>>> import numpy as np
>>> np.set_printoptions(precision=2, suppress=True, linewidth=200)
>>> rng = np.random.default_rng(79012)
>>> E = np.array([[-1, -3, 1, -2, -3, 2, -3, 1],
...     [-2, -1, 3, 0, -2, 1, 1, -1],
...     [0, 0, 1, 1, 2, 3, -1, 3]]) * (rng.random((3, 8)) < 0.3)
>>> E
array([[ 0, -3,  1, -2,  0,  0,  0,  0],
       [ 0,  0,  0,  0, -2,  1,  0,  0],
       [ 0,  0,  0,  0,  0,  0,  0,  0]])
>>> U, sig, vt = np.linalg.svd(E)
>>> evecs = vt[:(sig > 1e-8).sum()]
>>> x0 = E[1] + 4 * E[2] + rng.integers(2) * np.eye(8)[6]
>>> x0
array([ 0.,  0.,  0.,  0., -2.,  1.,  0.,  0.])
>>> np.linalg.matrix_rank(np.vstack([E, x0]))
np.int64(2)
>>> np.round(np.linalg.norm(x0 - evecs.T @ evecs @ x0), 2)
np.float64(0.0)
>>> rank = np.linalg.matrix_rank(E)
>>> rank
np.int64(2)
>>> null = np.linalg.svd(E)[2][rank:].T
>>> np.allclose(E @ null, 0)
True
>>> np.linalg.matrix_rank(E.T @ E), np.linalg.matrix_rank(E @ E.T)
(np.int64(2), np.int64(2))
>>> np.round(E @ null, 2) + 0
array([[0., 0., 0., 0., 0., 0.],
       [0., 0., 0., 0., 0., 0.],
       [0., 0., 0., 0., 0., 0.]])
>>> np.round(null @ null.T, 2) + 0
array([[ 1.  ,  0.  ,  0.  ,  0.  ,  0.  ,  0.  ,  0.  ,  0.  ],
       [ 0.  ,  0.36,  0.21, -0.43,  0.  ,  0.  ,  0.  ,  0.  ],
       [ 0.  ,  0.21,  0.93,  0.14,  0.  ,  0.  ,  0.  ,  0.  ],
       [ 0.  , -0.43,  0.14,  0.71,  0.  ,  0.  ,  0.  ,  0.  ],
       [ 0.  ,  0.  ,  0.  ,  0.  ,  0.2 ,  0.4 ,  0.  ,  0.  ],
       [ 0.  ,  0.  ,  0.  ,  0.  ,  0.4 ,  0.8 ,  0.  ,  0.  ],
       [ 0.  ,  0.  ,  0.  ,  0.  ,  0.  ,  0.  ,  1.  ,  0.  ],
       [ 0.  ,  0.  ,  0.  ,  0.  ,  0.  ,  0.  ,  0.  ,  1.  ]])
>>> W0 = np.load("case15.npy")
>>> W0
array([[3, 4, 1, 1],
       [0, 4, 3, 1],
       [0, 0, 3, 5],
       [0, 0, 0, 3]])
>>> Q, Rm = np.linalg.qr(W0)
>>> Q.shape, Rm.shape
((4, 4), (4, 4))
>>> Q @ Rm
array([[3., 4., 1., 1.],
       [0., 4., 3., 1.],
       [0., 0., 3., 5.],
       [0., 0., 0., 3.]])
>>> np.allclose(Rm.T @ Rm, W0.T @ W0)
True
>>> B = np.array([[1, -1, -1], [2, -2, -1], [-2, -2, -2]])
>>> data = B + B.T
>>> data
array([[ 2,  1, -3],
       [ 1, -4, -3],
       [-3, -3, -4]])
>>> B = data / np.linalg.norm(data, axis=1, keepdims=True)
>>> cov = B @ B.T
>>> cov
array([[1.  , 0.37, 0.14],
       [0.37, 1.  , 0.71],
       [0.14, 0.71, 1.  ]])
>>> evals, evecs = np.linalg.eig(data)
>>> np.sort(np.linalg.eigvals(data.T))
array([-7.25, -2.59,  3.84])
>>> np.prod(evals)
np.float64(72.0)
>>> evals, evecs = np.linalg.eigh(data)
>>> x0 = np.array([-2, 1, 2])
>>> evecs * np.maximum(evals, 0) @ evecs.T
array([[ 2.82,  0.91, -1.43],
       [ 0.91,  0.29, -0.46],
       [-1.43, -0.46,  0.72]])
>>> np.linalg.eigvalsh(data[1:, 1:])
array([-7., -1.])
>>> np.abs(data).sum(axis=1).max(), round(float(np.abs(evals).max()), 2)
(np.int64(10), 7.25)
>>> proj = np.triu(np.array([[2, -3, -2], [-1, 1, -3], [0, -1, -3]]), 1) + np.eye(3)
>>> B = proj @ data @ np.linalg.inv(proj)
>>> np.round(np.linalg.det(B), 2)
np.float64(72.0)
>>> np.trace(B), np.trace(data)
(np.float64(-6.0), np.int64(-6))
>>> np.linalg.matrix_rank(B)
np.int64(3)
>>> B
array([[  5.,  34., 126.],
       [ 10.,  35., 134.],
       [ -3., -12., -46.]])
>>> K = np.array([[2, 0, 0, 0], [0, 2, 0, 0], [0, 0, 2, 0], [0, 1, 0, 0]])
>>> np.round(np.linalg.det(K), 2)
np.float64(0.0)
>>> (K != 0).astype(int)
array([[1, 0, 0, 0],
       [0, 1, 0, 0],
       [0, 0, 1, 0],
       [0, 1, 0, 0]])
>>> A = np.load("a.npy")
>>> A
array([[ -2.87,  24.27,   5.15,  -8.51,  18.67,   1.66, -30.31],
       [ -4.99,   7.35,  -9.49, -19.23,  18.36,   2.36,   0.67],
       [ -8.13,   7.4 ,  -1.32,  18.08,  -4.11,  -3.29,   4.53],
       [ -0.73, -21.7 ,   3.62,  -0.14,  -6.56,  -6.98,   4.54],
       [ -5.73, -17.32,  18.12,   1.68,   7.56,   2.29, -19.76],
       [  9.26,   4.24,  -0.39,  -2.52,  -8.34,  32.37, -42.53],
       [-20.76, -33.85, -10.96,  -3.06, -25.95, -23.64,  -4.61],
       [  0.32,  29.24, -11.42,  -0.41,  25.57, -16.16,   0.09],
       [  6.87,  -8.78,   2.09,  12.76,  11.54,   7.19,  -7.09],
       [-19.2 ,  -9.02,  -1.5 ,   6.79,  16.11,   5.11, -12.46],
       [-17.25, -48.69,  15.14, -29.91,  13.16, -41.42,   4.52],
       [-33.95,  -9.26,   1.37,   8.94,  19.37, -19.09,  17.64],
       [ -7.27,  -4.07,   4.26, -13.62, -12.98, -13.86,   0.37],
       [  3.02,  23.69,  34.95,  -9.96,  17.03, -12.25, -23.75],
       [ 27.46,  22.37,  10.14,  -0.14,  -4.33,   3.18,  -1.25]])
>>> Ac = (A - A.mean(axis=0)) / A.std(axis=0)
>>> np.argwhere(np.abs(Ac) > 2)
array([[ 5,  5],
       [ 5,  6],
       [ 6,  4],
       [10,  1],
       [10,  3],
       [10,  5],
       [11,  0],
       [13,  2],
       [14,  0]])
>>> c = np.linalg.lstsq(np.delete(Ac, 4, axis=1), Ac[:, 4])[0]
>>> np.abs(c).argmax()
np.int64(1)
>>> np.round(1 - np.var(Ac[:, 4] - np.delete(Ac, 4, axis=1) @ c), 2)
np.float64(0.36)
